$ ipython --no-banner

In [1]: import numpy as np

In [2]: from numpy import linalg as LA

In [3]: np.set_printoptions(precision=2, suppress=True, linewidth=160, floatmode="fixed")

In [4]: W0 = np.load("block1.npy")

In [5]: W0
Out[5]: 
array([[ 0.00,  0.00,  1.00,  1.00],
       [ 0.00,  0.00, -2.00, -1.00],
       [ 1.00, -2.00,  0.00,  0.00],
       [ 1.00, -1.00,  0.00,  0.00]])

In [6]: f = np.array([-3, 3, 1, -2])

In [7]: B = W0 + np.outer(f, np.eye(4)[3])

In [8]: np.round(LA.det(B) / LA.det(W0), 2), round(float(1 + LA.solve(W0, f)[3]), 2)
Out[8]: (np.float64(-2.0), -2.0)

In [9]: LA.matrix_rank(LA.inv(B) - LA.inv(W0), tol=1e-8)
Out[9]: np.int64(1)

In [10]: B
Out[10]: 
array([[ 0.00,  0.00,  1.00, -2.00],
       [ 0.00,  0.00, -2.00,  2.00],
       [ 1.00, -2.00,  0.00,  1.00],
       [ 1.00, -1.00,  0.00, -2.00]])

In [11]: LA.matrix_rank(B - W0)
Out[11]: np.int64(1)

In [12]: O, r_ = LA.qr(W0)

In [13]: np.round(O @ r_, 2) + 0
Out[13]: 
array([[ 0.00,  0.00,  1.00,  1.00],
       [ 0.00,  0.00, -2.00, -1.00],
       [ 1.00, -2.00,  0.00,  0.00],
       [ 1.00, -1.00,  0.00,  0.00]])

In [14]: m1 = np.loadtxt("w.csv", delimiter=",")

In [15]: m1
Out[15]: 
array([[-6.44,  1.00, -3.71],
       [-9.76,  1.38, -5.59],
       [-6.57,  0.83, -3.82],
       [ 6.74, -0.96,  3.82],
       [-3.30,  0.54, -1.79],
       [-3.39,  0.45, -2.01],
       [-6.69,  0.86, -3.86],
       [ 0.92, -0.06,  0.47],
       [-2.78,  0.45, -1.58],
       [-9.13,  1.35, -5.17],
       [-4.63,  0.65, -2.67]])

In [16]: lab = m1[:, 0] > np.median(m1[:, 0])

In [17]: f = m1[lab].mean(axis=0) - m1[~lab].mean(axis=0)

In [18]: np.argsort(-np.abs(f).round(6), kind="stable")
Out[18]: array([0, 2, 1])

In [19]: lab.astype(int)
Out[19]: array([0, 0, 0, 1, 1, 1, 0, 1, 1, 0, 0])

In [20]: (((m1 - m1.mean(axis=0)) @ f > 0) == lab).mean()
Out[20]: np.float64(1.0)

In [21]: f
Out[21]: array([ 6.84, -0.93,  3.92])

In [22]: vec = np.array([2, -2, -1])

In [23]: target = m1 @ vec

In [24]: LA.lstsq(m1, target)[0]
Out[24]: array([ 2.00, -2.00, -1.00])

In [25]: LA.solve(m1.T @ m1, m1.T @ target)
Out[25]: array([ 2.00, -2.00, -1.00])

In [26]: rng = np.random.default_rng(5261)

In [27]: target = target + 0.3 * rng.normal(size=11)

In [28]: target
Out[28]: array([-11.32, -16.59, -10.88,  11.54,  -5.48,  -5.73, -11.73,   1.68,  -5.47, -16.53,  -7.83])

In [29]: b, *_ = LA.lstsq(m1, target)

In [30]: np.round(m1.T @ (target - m1 @ b), 2) + 0
Out[30]: array([0.00, 0.00, 0.00])

In [31]: Xs = m1 - m1.mean(axis=0)

In [32]: Uu, sv, Vt = LA.svd(Xs, full_matrices=False)

In [33]: (np.sign(Uu[:, 0]) == np.sign(Uu[0, 0])).astype(int)
Out[33]: array([1, 1, 1, 0, 0, 0, 1, 0, 0, 1, 1])

In [34]: Vt[0] * np.sign(Vt[0, np.abs(Vt[0]).argmax()])
Out[34]: array([ 0.86, -0.12,  0.49])

In [35]: np.round(Xs.mean(axis=0), 2) + 0
Out[35]: array([0.00, 0.00, 0.00])

In [36]: Z = m1[[7, 10]].astype(float)

In [37]: for _ in range(6):
    ...:     lab = LA.norm(m1[:, None] - Z, axis=-1).argmin(axis=1)
    ...:     Z = np.array([m1[lab == j].mean(axis=0) for j in range(2)])
    ...: 

In [38]: lab
Out[38]: array([1, 1, 1, 0, 1, 1, 1, 0, 1, 1, 1])

In [39]: Z[1] - Z[0]
Out[39]: array([-9.68,  1.34, -5.50])

In [40]: np.bincount(lab)
Out[40]: array([2, 9])

In [41]: np.abs(Z[1] - Z[0]).argmax()
Out[41]: np.int64(0)

In [42]: data = np.loadtxt("layer7.csv", delimiter=",")

In [43]: data
Out[43]: 
array([[ 0.50,  0.87,  0.00],
       [-0.87,  0.50,  0.00],
       [ 0.00,  0.00,  1.00]])

In [44]: B = data + rng.integers(-2, 3, (3, 1)) @ rng.integers(-2, 3, (1, 3))

In [45]: B
Out[45]: 
array([[ 4.50, -1.13,  4.00],
       [ 3.13, -1.50,  4.00],
       [ 4.00, -2.00,  5.00]])

In [46]: B - data
Out[46]: 
array([[ 4.00, -2.00,  4.00],
       [ 4.00, -2.00,  4.00],
       [ 4.00, -2.00,  4.00]])

In [47]: [round(float(x), 2) for x in LA.svd(B, compute_uv=False)[:3]]
Out[47]: [10.47, 1.0, 0.08]

In [48]: LA.cond(B) > 100
Out[48]: np.True_

In [49]: np.round(LA.norm(B, 2) / LA.norm(B), 2)
Out[49]: np.float64(1.0)

In [50]: O, r_ = LA.qr(data)

In [51]: O @ r_
Out[51]: 
array([[ 0.50,  0.87,  0.00],
       [-0.87,  0.50,  0.00],
       [ 0.00,  0.00,  1.00]])

In [52]: B = np.array([[5, -5, -2], [5, 1, -2], [0, 5, -1]])

In [53]: np.vstack([data, B.T]).shape
Out[53]: (6, 3)

In [54]: np.einsum("ij,ij->i", data, data)
Out[54]: array([1.00, 1.00, 1.00])

In [55]: np.all(LA.eigvalsh(W0) > 0)
Out[55]: np.False_

In [56]: J = np.array([[90, 122, -23], [122, 230, 23], [-23, 23, 98]])

In [57]: ev, vecs = LA.eig(J)

In [58]: np.round(J @ vecs[:, 0] - ev[0] * vecs[:, 0], 2) + 0
Out[58]: array([0.00, 0.00, 0.00])

In [59]: np.round(np.sort(LA.eigvals(LA.inv(J))), 2) + 0
Out[59]: array([0.00, 0.01, 0.12])

In [60]: low = LA.cholesky(J)

In [61]: J / np.sqrt(np.outer(np.diag(J), np.diag(J)))
Out[61]: 
array([[ 1.00,  0.85, -0.24],
       [ 0.85,  1.00,  0.15],
       [-0.24,  0.15,  1.00]])

In [62]: lab = rng.permutation(3)

In [63]: lab
Out[63]: array([1, 2, 0])

In [64]: B = J[lab][:, lab]

In [65]: np.sort(np.abs(LA.eigvals(B)))
Out[65]: array([  8.30, 108.69, 301.01])

In [66]: np.diag(B)
Out[66]: array([230,  98,  90])

In [67]: F = np.load("mat.npy")

In [68]: F
Out[68]: 
array([[ 0.00,  0.00,  0.00,  0.00],
       [ 0.00,  4.00, -4.00, -3.00],
       [ 0.00,  1.00, -2.00, -4.00],
       [ 0.00,  1.00,  0.00, -4.00]])

In [69]: # null space of dimension 1

In [70]: LA.lstsq(F[:-1].T, F[-1])[2]
Out[70]: np.int32(2)
